% ipython --no-banner

In [1]: import numpy as np

In [2]: import numpy.linalg as la

In [3]: np.set_printoptions(suppress=True, linewidth=160)

In [4]: tidy = lambda a: np.round(a, 2) + 0

In [5]: feats = np.load("run5.npy")

In [6]: print(feats)
[[-2.  1.  0.]
 [ 0. -2.  1.]
 [ 0.  0. -2.]]

In [7]: # triangular, det is the product of the diagonal

In [8]: T = np.stack([feats, -2 * feats, feats[::-1]])

In [9]: print(la.matrix_rank(T))
[3 3 3]

In [10]: print(np.einsum("bij,cij->bc", T, T))
[[ 14. -28.   5.]
 [-28.  56. -10.]
 [  5. -10.  14.]]

In [11]: print(T.shape)
(3, 3, 3)

In [12]: print(la.matrix_rank(T.reshape(3, -1)))
2

In [13]: other = la.inv(feats)

In [14]: print(tidy(other))
[[-0.5  -0.25 -0.12]
 [ 0.   -0.5  -0.25]
 [ 0.    0.   -0.5 ]]

In [15]: print(tidy(la.det(feats) * la.det(other)))
1.0

In [16]: print(tidy(la.cond(feats)))
2.03

In [17]: print(tidy(la.det(feats) * other))
[[4. 2. 1.]
 [0. 4. 2.]
 [0. 0. 4.]]

In [18]: print(feats @ other)
[[1. 0. 0.]
 [0. 1. 0.]
 [0. 0. 1.]]

In [19]: print([int(la.matrix_rank(la.matrix_power(feats, p))) for p in range(1, 4)])
[3, 3, 3]

In [20]: print(feats @ feats)
[[ 4. -4.  1.]
 [ 0.  4. -4.]
 [ 0.  0.  4.]]

In [21]: print(tidy(np.sort(la.eigvals(feats))))
[-2. -2. -2.]

In [22]: print(la.matrix_rank(feats - feats[0, 0] * np.eye(3)))
2

In [23]: print(tidy(la.matrix_power(feats - np.diag(np.diag(feats)), 3)))
[[0. 0. 0.]
 [0. 0. 0.]
 [0. 0. 0.]]

In [24]: proj = np.triu(np.array([[8, -1, -9], [4, -5, -1], [4, 7, -6]]), 1) + np.eye(3)

In [25]: other = proj @ feats @ la.inv(proj)

In [26]: print(proj @ feats - feats @ proj)
[[0. 0. 0.]
 [0. 0. 0.]
 [0. 0. 0.]]

In [27]: print(tidy(la.det(other)))
-8.0

In [28]: m1 = np.load("mat.npy")

In [29]: print(m1)
[[0.05 1.   2.   0.  ]
 [2.   0.05 0.   1.  ]
 [0.   0.   1.05 1.  ]
 [0.   1.   2.   0.05]]

In [30]: ev, vecs = la.eig(m1)

In [31]: print(tidy(np.sort(la.eigvals(m1.T))))
[-2.04  0.05  0.62  2.56]

In [32]: print(tidy(np.prod(ev)))
-0.16

In [33]: print(tidy(np.sort(la.eigvals(la.inv(m1)))))
[-0.49  0.39  1.61 20.  ]

In [34]: print(tidy(np.sort(la.eigvals(m1 @ m1))))
[0.   0.39 4.15 6.57]

In [35]: x = np.array([2, -1, 1])

In [36]: target = feats @ x

In [37]: print(target)
[-5.  3. -2.]

In [38]: print(tidy(la.solve(feats, 5 * target)))
[10. -5.  5.]

In [39]: print(tidy(la.solve(feats, feats[:, 0])))
[1. 0. 0.]

In [40]: print(tidy(la.solve(feats, target)))
[ 2. -1.  1.]

In [41]: print(tidy(la.solve(feats, target + feats[:, 1])))
[2. 0. 1.]

In [42]: print(tidy(la.solve(feats.T, feats[2])))
[0. 0. 1.]

In [43]: left, sig, Vt = la.svd(m1)

In [44]: print(np.argmax(sig[:-1] / (sig[1:] + 1e-6)) + 1)
3

In [45]: print(tidy(sig))
[3.32 2.27 0.95 0.02]

In [46]: other = left[:, :3] @ np.diag(sig[:3]) @ Vt[:3]

In [47]: print(tidy(la.norm(m1 - other, 2)), tidy(sig[3]))
0.02 0.02

In [48]: print(la.matrix_rank(m1, rtol=0.05))
3

In [49]: print(tidy(np.abs(m1 - other).max()))
0.01

In [50]: print(tidy(la.norm(m1 - other) / la.norm(m1)))
0.01

In [51]: print(tidy(other))
[[0.05 1.01 1.99 0.01]
 [2.   0.05 0.   1.  ]
 [0.   0.   1.05 1.  ]
 [0.   0.99 2.01 0.04]]
